$ python -q
>>> import numpy as np
>>> np.set_printoptions(precision=3, suppress=True, linewidth=120, floatmode="fixed")
>>> def tidy(a):
...     return np.round(a, 3) + 0
... 
>>> feats = np.array([[0, 0, 1, 1, 0, 0],
...     [0, 0, 0, 0, 0, 1],
...     [1, 0, 0, 0, 0, 1],
...     [1, 0, 0, 0, 1, 1],
...     [0, 0, 0, 1, 0, 0],
...     [0, 1, 1, 1, 0, 0]])
>>> feats
array([[0, 0, 1, 1, 0, 0],
       [0, 0, 0, 0, 0, 1],
       [1, 0, 0, 0, 0, 1],
       [1, 0, 0, 0, 1, 1],
       [0, 0, 0, 1, 0, 0],
       [0, 1, 1, 1, 0, 0]])
>>> feats.sum(axis=0)
array([2, 1, 2, 3, 1, 3])
>>> print(np.argwhere(np.triu(feats)))
[[0 2]
 [0 3]
 [1 5]
 [2 5]
 [3 4]
 [3 5]]
>>> Lm = np.diag(feats.sum(axis=1)) - feats
>>> tidy(np.linalg.eigvalsh(Lm))
array([0.000, 0.657, 1.000, 2.529, 3.000, 4.814])
>>> round(np.linalg.det(Lm[1:, 1:]))
4
>>> Lm
array([[ 2,  0, -1, -1,  0,  0],
       [ 0,  1,  0,  0,  0, -1],
       [-1,  0,  2,  0,  0, -1],
       [-1,  0,  0,  3, -1, -1],
       [ 0,  0,  0, -1,  1,  0],
       [ 0, -1, -1, -1,  0,  3]])
>>> t3 = np.stack([feats, 3 * feats, feats[::-1]])
>>> tidy(np.linalg.det(t3))
array([  -1.000, -729.000,    1.000])
>>> print(np.einsum("bij,cij->bc", t3, t3))
[[ 12  36   8]
 [ 36 108  24]
 [  8  24  12]]
>>> t3.shape
(3, 6, 6)
>>> print(t3.sum(axis=0))
[[0 1 5 5 0 0]
 [0 0 0 1 0 4]
 [5 0 0 0 1 5]
 [5 0 0 0 4 5]
 [0 0 0 4 0 1]
 [0 4 5 5 0 0]]
>>> (t3 @ feats.T).shape
(3, 6, 6)
>>> np.linalg.matrix_rank(t3)
array([6, 6, 6])
>>> rng = np.random.default_rng(191)
>>> idx = rng.integers(0, 3, 11)
>>> X = (idx[:, None] == idx) * 2 + np.eye(11)
>>> X
array([[3.000, 0.000, 2.000, 0.000, 2.000, 2.000, 0.000, 0.000, 2.000, 0.000, 0.000],
       [0.000, 3.000, 0.000, 2.000, 0.000, 0.000, 0.000, 0.000, 0.000, 0.000, 0.000],
       [2.000, 0.000, 3.000, 0.000, 2.000, 2.000, 0.000, 0.000, 2.000, 0.000, 0.000],
       [0.000, 2.000, 0.000, 3.000, 0.000, 0.000, 0.000, 0.000, 0.000, 0.000, 0.000],
       [2.000, 0.000, 2.000, 0.000, 3.000, 2.000, 0.000, 0.000, 2.000, 0.000, 0.000],
       [2.000, 0.000, 2.000, 0.000, 2.000, 3.000, 0.000, 0.000, 2.000, 0.000, 0.000],
       [0.000, 0.000, 0.000, 0.000, 0.000, 0.000, 3.000, 2.000, 0.000, 2.000, 2.000],
       [0.000, 0.000, 0.000, 0.000, 0.000, 0.000, 2.000, 3.000, 0.000, 2.000, 2.000],
       [2.000, 0.000, 2.000, 0.000, 2.000, 2.000, 0.000, 0.000, 3.000, 0.000, 0.000],
       [0.000, 0.000, 0.000, 0.000, 0.000, 0.000, 2.000, 2.000, 0.000, 3.000, 2.000],
       [0.000, 0.000, 0.000, 0.000, 0.000, 0.000, 2.000, 2.000, 0.000, 2.000, 3.000]])
>>> # 3 blocks once reordered
>>> q, evecs = np.linalg.qr(X[:, :2])[0], np.linalg.qr(X[:, 2:])[0]
>>> sigma = np.linalg.svd(q.T @ evecs, compute_uv=False)
>>> (sigma > 0.9).sum()
np.int64(2)
>>> tidy(np.linalg.norm(q @ q.T - evecs @ evecs.T, 2))
np.float64(1.0)
>>> print(tidy(sigma))
[0.975 0.923]
